$ ipython --no-banner

In [1]: import numpy as np

In [2]: import numpy.linalg as la

In [3]: np.set_printoptions(precision=2, suppress=True, linewidth=100)

In [4]: rnd = lambda a: np.round(a, 2) + 0

In [5]: A = np.load("sample13.npy")

In [6]: print(A)
[[ 19.  16.   8. -16.  -8.  -8.   8.  12.   8.  -8.]
 [ 16.  19.   8. -16.  -8.  -8.   8.  12.   8.  -8.]
 [  8.   8.   7.  -8.  -4.  -4.   4.   6.   4.  -4.]
 [-16. -16.  -8.  19.   8.   8.  -8. -12.  -8.   8.]
 [ -8.  -8.  -4.   8.   7.   4.  -4.  -6.  -4.   4.]
 [ -8.  -8.  -4.   8.   4.   7.  -4.  -6.  -4.   4.]
 [  8.   8.   4.  -8.  -4.  -4.   7.   6.   4.  -4.]
 [ 12.  12.   6. -12.  -6.  -6.   6.  12.   6.  -6.]
 [  8.   8.   4.  -8.  -4.  -4.   4.   6.   7.  -4.]
 [ -8.  -8.  -4.   8.   4.   4.  -4.  -6.  -4.   7.]]

In [7]: rng = np.random.default_rng(496)

In [8]: lab = rng.permutation(10)

In [9]: out = A[:, lab] * rng.choice([-1, 1], 10)

In [10]: print(out)
[[ 19. -16.  12.  -8.   8.  -8.   8.  -8.   8. -16.]
 [ 16. -16.  12.  -8.   8.  -8.   8.  -8.   8. -19.]
 [  8.  -8.   6.  -7.   4.  -4.   4.  -4.   4.  -8.]
 [-16.  19. -12.   8.  -8.   8.  -8.   8.  -8.  16.]
 [ -8.   8.  -6.   4.  -4.   4.  -4.   7.  -4.   8.]
 [ -8.   8.  -6.   4.  -4.   4.  -7.   4.  -4.   8.]
 [  8.  -8.   6.  -4.   7.  -4.   4.  -4.   4.  -8.]
 [ 12. -12.  12.  -6.   6.  -6.   6.  -6.   6. -12.]
 [  8.  -8.   6.  -4.   4.  -7.   4.  -4.   4.  -8.]
 [ -8.   8.  -6.   4.  -4.   4.  -4.   4.  -7.   8.]]

In [11]: left, _, Vh = la.svd(A.T @ out)

In [12]: print(lab)
[0 3 7 2 6 8 5 4 9 1]

In [13]: print(la.matrix_rank(out, rtol=0.1))
1

In [14]: print(rnd(la.norm(out, 2) / la.norm(out)))
0.99

In [15]: print(la.cond(out) > 100)
False

In [16]: print(round(np.log10(la.cond(out))))
1

In [17]: gram = A.T @ A

In [18]: print(np.allclose(gram, gram.T))
True

In [19]: print(rnd(la.svd(A, compute_uv=False) ** 2))
[7056.    9.    9.    9.    9.    9.    9.    9.    9.    9.]

In [20]: print(np.trace(gram), (A ** 2).sum())
7137.0 7137.0

In [21]: print(np.diag(gram))
[1401. 1401.  357. 1401.  357.  357.  357.  792.  357.  357.]

In [22]: print(la.matrix_rank(gram))
10

In [23]: w, V = la.eigh(A)

In [24]: x = np.array([3, 0, 0, 3, 2, 2, 3, 3, 2, 1])

In [25]: print(rnd(V * np.maximum(w, 0) @ V.T))
[[ 19.  16.   8. -16.  -8.  -8.   8.  12.   8.  -8.]
 [ 16.  19.   8. -16.  -8.  -8.   8.  12.   8.  -8.]
 [  8.   8.   7.  -8.  -4.  -4.   4.   6.   4.  -4.]
 [-16. -16.  -8.  19.   8.   8.  -8. -12.  -8.   8.]
 [ -8.  -8.  -4.   8.   7.   4.  -4.  -6.  -4.   4.]
 [ -8.  -8.  -4.   8.   4.   7.  -4.  -6.  -4.   4.]
 [  8.   8.   4.  -8.  -4.  -4.   7.   6.   4.  -4.]
 [ 12.  12.   6. -12.  -6.  -6.   6.  12.   6.  -6.]
 [  8.   8.   4.  -8.  -4.  -4.   4.   6.   7.  -4.]
 [ -8.  -8.  -4.   8.   4.   4.  -4.  -6.  -4.   7.]]

In [26]: print(rnd(V * np.sqrt(w) @ V.T))
[[ 3.2   1.47  0.73 -1.47 -0.73 -0.73  0.73  1.1   0.73 -0.73]
 [ 1.47  3.2   0.73 -1.47 -0.73 -0.73  0.73  1.1   0.73 -0.73]
 [ 0.73  0.73  2.1  -0.73 -0.37 -0.37  0.37  0.55  0.37 -0.37]
 [-1.47 -1.47 -0.73  3.2   0.73  0.73 -0.73 -1.1  -0.73  0.73]
 [-0.73 -0.73 -0.37  0.73  2.1   0.37 -0.37 -0.55 -0.37  0.37]
 [-0.73 -0.73 -0.37  0.73  0.37  2.1  -0.37 -0.55 -0.37  0.37]
 [ 0.73  0.73  0.37 -0.73 -0.37 -0.37  2.1   0.55  0.37 -0.37]
 [ 1.1   1.1   0.55 -1.1  -0.55 -0.55  0.55  2.56  0.55 -0.55]
 [ 0.73  0.73  0.37 -0.73 -0.37 -0.37  0.37  0.55  2.1  -0.37]
 [-0.73 -0.73 -0.37  0.73  0.37  0.37 -0.37 -0.55 -0.37  2.1 ]]

In [27]: x = np.ones(10)

In [28]: for _ in range(4):
    ...:     x = A @ x
    ...:     x /= la.norm(x)
    ...:     print(round(x @ A @ x, 2))
    ...: 
82.43
84.0
84.0
84.0

In [29]: print(rnd(x))
[ 0.44  0.44  0.22 -0.44 -0.22 -0.22  0.22  0.33  0.22 -0.22]

In [30]: print(rnd(la.eigvalsh(A)[-1]))
84.0

In [31]: m1 = np.load("block19.npy")

In [32]: print(m1)
[[ 5.  5.  3.  2.  1.  2.  2.  2.]
 [ 1. -4. -3.  1.  1. -1.  1. -2.]
 [-4. -4. -3. -1. -1.  0.  1. -1.]
 [ 0.  0.  0.  2. -2. -5. -3.  9.]
 [ 0.  0.  0. -7. -1. -9. -1.  5.]
 [ 0.  0.  0. -3.  7.  4. -9. -2.]
 [ 0.  0.  0.  0. -1.  7.  4.  7.]
 [ 0.  0.  0.  6. -7. -3. -2. -4.]]

In [33]: w1 = np.array([[2, -3, 3, -1],
    ...:     [-1, -2, -1, -1],
    ...:     [-2, 0, -1, 0],
    ...:     [1, 2, -2, 3],
    ...:     [-3, -2, -2, -1],
    ...:     [-3, 1, 0, 0],
    ...:     [1, -2, 0, -1],
    ...:     [3, 1, 0, 3]])

In [34]: coef = np.array([0, -2, 3, 1])

In [35]: hid = np.maximum(m1 @ w1 + coef, 0)

In [36]: print(la.matrix_rank(hid))
4

In [37]: print(rnd((hid > 0).mean(axis=0)))
[0.75 0.5  0.88 0.5 ]

In [38]: W2 = np.array([[-2, -1, 2], [0, 3, -3], [-3, 0, 2], [0, 1, 3]])

In [39]: print(w1 @ W2)
[[-13 -12  16]
 [  5  -6  -1]
 [  7   2  -6]
 [  4   8   1]
 [ 12  -4  -7]
 [  6   6  -9]
 [ -2  -8   5]
 [ -6   3  12]]

In [40]: print((hid @ W2).round(6).argmax(axis=1))
[2 2 1 2 2 0 2 1]

In [41]: f = np.array([1, 1, 0, 0, 2, 0, 1, 2])

In [42]: out = m1 + np.outer(f, np.eye(8)[5])

In [43]: print(la.matrix_rank(out - m1))
1

In [44]: print(la.matrix_rank(la.inv(out) - la.inv(m1), tol=1e-8))
1

In [45]: print(rnd(la.det(out) / la.det(m1)), rnd(1 + la.solve(m1, f)[5]))
1.22 1.22

In [46]: print(out)
[[ 5.  5.  3.  2.  1.  3.  2.  2.]
 [ 1. -4. -3.  1.  1.  0.  1. -2.]
 [-4. -4. -3. -1. -1.  0.  1. -1.]
 [ 0.  0.  0.  2. -2. -5. -3.  9.]
 [ 0.  0.  0. -7. -1. -7. -1.  5.]
 [ 0.  0.  0. -3.  7.  4. -9. -2.]
 [ 0.  0.  0.  0. -1.  8.  4.  7.]
 [ 0.  0.  0.  6. -7. -1. -2. -4.]]

In [47]: x = np.array([0, 9, 4, -8, -3, -7, -5, -7])

In [48]: print(np.sign((out @ x).round(6)))
[-1. -1. -1. -1.  1.  1. -1.  1.]

In [49]: print(out @ (2 * x))
[ -14. -100.  -70.  -46.  156.   68. -244.   36.]

In [50]: print((out * x).sum(axis=1))
[  -7.  -50.  -35.  -23.   78.   34. -122.   18.]

In [51]: print(la.norm(out @ x) <= la.norm(out, 2) * la.norm(x) + 1e-9)
True

In [52]: print(out * x)
[[  0.  45.  12. -16.  -3. -21. -10. -14.]
 [  0. -36. -12.  -8.  -3.  -0.  -5.  14.]
 [ -0. -36. -12.   8.   3.  -0.  -5.   7.]
 [  0.   0.   0. -16.   6.  35.  15. -63.]
 [  0.   0.   0.  56.   3.  49.   5. -35.]
 [  0.   0.   0.  24. -21. -28.  45.  14.]
 [  0.   0.   0.  -0.   3. -56. -20. -49.]
 [  0.   0.   0. -48.  21.   7.  10.  28.]]

In [53]: print(out @ x)
[  -7.  -50.  -35.  -23.   78.   34. -122.   18.]

In [54]: mat = np.load("x.npy")

In [55]: print(rnd(mat))
[[ 0.38  0.47 -0.06  0.09]
 [ 0.47  0.59 -0.08  0.12]
 [-0.06 -0.08  0.01 -0.02]
 [ 0.09  0.12 -0.02  0.02]]

In [56]: # applying it twice changes nothing

In [57]: r = la.matrix_rank(mat)

In [58]: print(r)
1

In [59]: N = la.svd(mat)[2][r:].T

In [60]: print([int(la.matrix_rank(np.delete(mat, i, axis=0))) for i in range(4)])
[1, 1, 1, 1]

In [61]: print([int(la.matrix_rank(mat[:, :j + 1])) for j in range(4)])
[1, 1, 1, 1]

In [62]: print(N.shape)
(4, 3)

In [63]: print([int(la.matrix_rank(mat[:i])) for i in range(1, len(mat) + 1)])
[1, 1, 1, 1]

In [64]: print(rnd(mat @ N))
[[0. 0. 0.]
 [0. 0. 0.]
 [0. 0. 0.]
 [0. 0. 0.]]

In [65]: print(rnd(la.det(mat.T)))
0.0

In [66]: print(rnd(la.det(2 * mat)), rnd(la.det(mat)))
0.0 0.0

In [67]: w, V = la.eigh(mat)

In [68]: x = np.array([7, -9, 5, 1])

In [69]: print(rnd(la.eigvalsh(mat[1:, 1:])))
[0.   0.   0.62]

In [70]: print(rnd(x @ mat @ x))
8.81

In [71]: print(rnd(x @ mat @ x / (x @ x)), rnd(w[0]), rnd(w[-1]))
0.06 0.0 1.0

In [72]: print(rnd(np.abs(mat).sum(axis=1).max()), rnd(np.abs(w).max()))
1.26 1.0

In [73]: ang = np.radians(30)

In [74]: r_ = np.eye(4)

In [75]: r_[0, 0] = r_[3, 3] = np.cos(ang)

In [76]: r_[0, 3], r_[3, 0] = -np.sin(ang), np.sin(ang)

In [77]: print(rnd(r_))
[[ 0.87  0.    0.   -0.5 ]
 [ 0.    1.    0.    0.  ]
 [ 0.    0.    1.    0.  ]
 [ 0.5   0.    0.    0.87]]

In [78]: out = mat @ r_.T

In [79]: print(rnd(np.abs(out - mat).max(axis=0)))
[0.12 0.   0.   0.22]

In [80]: print(rnd(la.det(r_)), rnd(np.trace(r_)))
1.0 3.73

In [81]: print(np.allclose(la.norm(mat, axis=1), la.norm(out, axis=1)))
True

In [82]: print(np.allclose(mat @ mat.T, out @ out.T))
True

In [83]: print(rnd(la.svd(mat, compute_uv=False)), rnd(la.svd(out, compute_uv=False)))
[1. 0. 0. 0.] [1. 0. 0. 0.]

In [84]: print(rnd(np.poly(r_)))
[ 1.   -3.73  5.46 -3.73  1.  ]

In [85]: print(rnd(la.det(2 * r_)), rnd(la.det(r_)))
16.0 1.0

In [86]: print(rnd(np.einsum("ii->", r_)))
3.73

In [87]: print(rnd(np.kron(np.eye(2, dtype=int), r_)))
[[ 0.87  0.    0.   -0.5   0.    0.    0.    0.  ]
 [ 0.    1.    0.    0.    0.    0.    0.    0.  ]
 [ 0.    0.    1.    0.    0.    0.    0.    0.  ]
 [ 0.5   0.    0.    0.87  0.    0.    0.    0.  ]
 [ 0.    0.    0.    0.    0.87  0.    0.   -0.5 ]
 [ 0.    0.    0.    0.    0.    1.    0.    0.  ]
 [ 0.    0.    0.    0.    0.    0.    1.    0.  ]
 [ 0.    0.    0.    0.    0.5   0.    0.    0.87]]

In [88]: print(rnd(la.eigvals(r_).sum().real))
3.73

In [89]: print(rnd(la.det(r_[::-1])))
1.0

In [90]: F = np.load("a.npy")

In [91]: print(F)
[[ 8 -9 -6  5  8  7 -1]
 [-9  8 -9 -6  5  8  7]
 [-6 -9  8 -9 -6  5  8]
 [ 5 -6 -9  8 -9 -6  5]
 [ 8  5 -6 -9  8 -9 -6]
 [ 7  8  5 -6 -9  8 -9]
 [-1  7  8  5 -6 -9  8]]

In [92]: lab = rng.permutation(7)

In [93]: out = F[:, lab] * rng.choice([-1, 1], 7)

In [94]: print(out)
[[-6  9 -1 -5  8  7 -8]
 [-9 -8  7  6 -9  8 -5]
 [ 8  9  8  9 -6  5  6]
 [-9  6  5 -8  5 -6  9]
 [-6 -5 -6  9  8 -9 -8]
 [ 5 -8 -9  6  7  8  9]
 [ 8 -7  8 -5 -1 -9  6]]

In [95]: left, _, Vh = la.svd(F.T @ out)

In [96]: print(rnd(la.lstsq(F, out)[0]))
[[ 0.  0.  0.  0.  1.  0.  0.]
 [ 0. -1.  0.  0.  0.  0.  0.]
 [ 1.  0.  0.  0.  0.  0.  0.]
 [ 0.  0.  0. -1.  0.  0.  0.]
 [ 0.  0.  0.  0.  0.  0. -1.]
 [ 0.  0.  0.  0.  0.  1.  0.]
 [ 0.  0.  1.  0.  0.  0.  0.]]

In [97]: print(rnd(left @ Vh))
[[ 0.  0.  0.  0.  1.  0.  0.]
 [ 0. -1.  0.  0.  0.  0.  0.]
 [ 1.  0.  0.  0.  0.  0.  0.]
 [ 0.  0.  0. -1.  0.  0.  0.]
 [ 0.  0.  0.  0.  0.  0. -1.]
 [ 0.  0.  0.  0.  0.  1.  0.]
 [ 0.  0.  1.  0.  0.  0.  0.]]

In [98]: x = np.array([1, -2, 1, -1, 0, 2, -1])

In [99]: y = F @ x

In [100]: coef, lr = np.zeros(7), 1 / la.norm(F, 2) ** 2

In [101]: for i in range(40):
     ...:     coef -= lr * F.T @ (F @ coef - y)
     ...:     if i % 10 == 0: print(i, round(la.norm(F @ coef - y), 2))
     ...: 
0 26.92
10 0.9
20 0.44
30 0.22

In [102]: print(rnd(la.cond(F)))
3.88

In [103]: arr = np.loadtxt("m.csv", delimiter=",")

In [104]: print(arr)
[[-2.  1.  0.  0.  0.  0.  0.  0.]
 [ 0. -2.  1.  0.  0.  0.  0.  0.]
 [ 0.  0. -2.  1.  0.  0.  0.  0.]
 [ 0.  0.  0. -2.  1.  0.  0.  0.]
 [ 0.  0.  0.  0. -2.  1.  0.  0.]
 [ 0.  0.  0.  0.  0. -2.  1.  0.]
 [ 0.  0.  0.  0.  0.  0. -2.  1.]
 [ 0.  0.  0.  0.  0.  0.  0. -2.]]

In [105]: # triangular

In [106]: out = arr / la.norm(arr, axis=1, keepdims=True)

In [107]: gram = out @ out.T

In [108]: print((np.abs(gram) > 0.9).astype(int))
[[1 0 0 0 0 0 0 0]
 [0 1 0 0 0 0 0 0]
 [0 0 1 0 0 0 0 0]
 [0 0 0 1 0 0 0 0]
 [0 0 0 0 1 0 0 0]
 [0 0 0 0 0 1 0 0]
 [0 0 0 0 0 0 1 0]
 [0 0 0 0 0 0 0 1]]

In [109]: print((gram - 2 * np.eye(8)).round(6).argmax(axis=1))
[2 3 0 0 0 0 0 0]

In [110]: x = np.array([1, 2, 2, -1, -2, -1, -2, 1])

In [111]: y = arr @ x

In [112]: print(y)
[ 0. -2. -5.  0.  3.  0.  5. -2.]

In [113]: print(rnd(la.solve(arr, arr[:, 0])))
[1. 0. 0. 0. 0. 0. 0. 0.]

In [114]: print(rnd(la.solve(arr, y + arr[:, 6])))
[ 1.  2.  2. -1. -2. -1. -1.  1.]

In [115]: print(rnd(la.solve(arr, y)))
[ 1.  2.  2. -1. -2. -1. -2.  1.]

In [116]: print(rnd(la.solve(arr, 2 * y)))
[ 2.  4.  4. -2. -4. -2. -4.  2.]

In [117]: out = arr[0, 0] * arr[1:] - np.outer(arr[1:, 0], arr[0])

In [118]: print(out)
[[ 0.  4. -2. -0. -0. -0. -0. -0.]
 [ 0. -0.  4. -2. -0. -0. -0. -0.]
 [ 0. -0. -0.  4. -2. -0. -0. -0.]
 [ 0. -0. -0. -0.  4. -2. -0. -0.]
 [ 0. -0. -0. -0. -0.  4. -2. -0.]
 [ 0. -0. -0. -0. -0. -0.  4. -2.]
 [ 0. -0. -0. -0. -0. -0. -0.  4.]]

In [119]: print(arr[:, 0] / arr[0, 0])
[ 1. -0. -0. -0. -0. -0. -0. -0.]

In [120]: print(la.matrix_rank(arr - arr[0, 0] * np.eye(8)))
7

In [121]: print([int(la.matrix_rank(la.matrix_power(arr, p))) for p in range(1, 9)])
[8, 8, 8, 8, 8, 8, 8, 8]

In [122]: def softmax(z):
     ...:     e = np.exp(z - z.max(axis=-1, keepdims=True))
     ...:     return e / e.sum(axis=-1, keepdims=True)
     ...: 

In [123]: print(rnd(softmax(arr[5] + -2)))
[0.11 0.11 0.11 0.11 0.11 0.02 0.31 0.11]

In [124]: print(softmax(arr).sum(axis=1))
[1. 1. 1. 1. 1. 1. 1. 1.]

In [125]: print(rnd(softmax(10 * arr[5])))
[0. 0. 0. 0. 0. 0. 1. 0.]

In [126]: scores = arr @ arr.T / np.sqrt(8)

In [127]: print(rnd(softmax(scores)[5] @ arr))
[-0.17 -0.08 -0.08 -0.08  0.   -0.95  0.41 -0.13]

In [128]: print(rnd(softmax(scores + np.triu(np.full(scores.shape, -np.inf), 1))))
[[1.   0.   0.   0.   0.   0.   0.   0.  ]
 [0.08 0.92 0.   0.   0.   0.   0.   0.  ]
 [0.14 0.07 0.8  0.   0.   0.   0.   0.  ]
 [0.12 0.12 0.06 0.7  0.   0.   0.   0.  ]
 [0.11 0.11 0.11 0.05 0.63 0.   0.   0.  ]
 [0.1  0.1  0.1  0.1  0.05 0.57 0.   0.  ]
 [0.09 0.09 0.09 0.09 0.09 0.04 0.52 0.  ]
 [0.09 0.09 0.09 0.09 0.09 0.09 0.05 0.39]]

In [129]: print(rnd(softmax(scores)))
[[0.47 0.04 0.08 0.08 0.08 0.08 0.08 0.08]
 [0.04 0.49 0.04 0.08 0.08 0.08 0.08 0.08]
 [0.08 0.04 0.49 0.04 0.08 0.08 0.08 0.08]
 [0.08 0.08 0.04 0.49 0.04 0.08 0.08 0.08]
 [0.08 0.08 0.08 0.04 0.49 0.04 0.08 0.08]
 [0.08 0.08 0.08 0.08 0.04 0.49 0.04 0.08]
 [0.08 0.08 0.08 0.08 0.08 0.04 0.49 0.04]
 [0.09 0.09 0.09 0.09 0.09 0.09 0.05 0.39]]
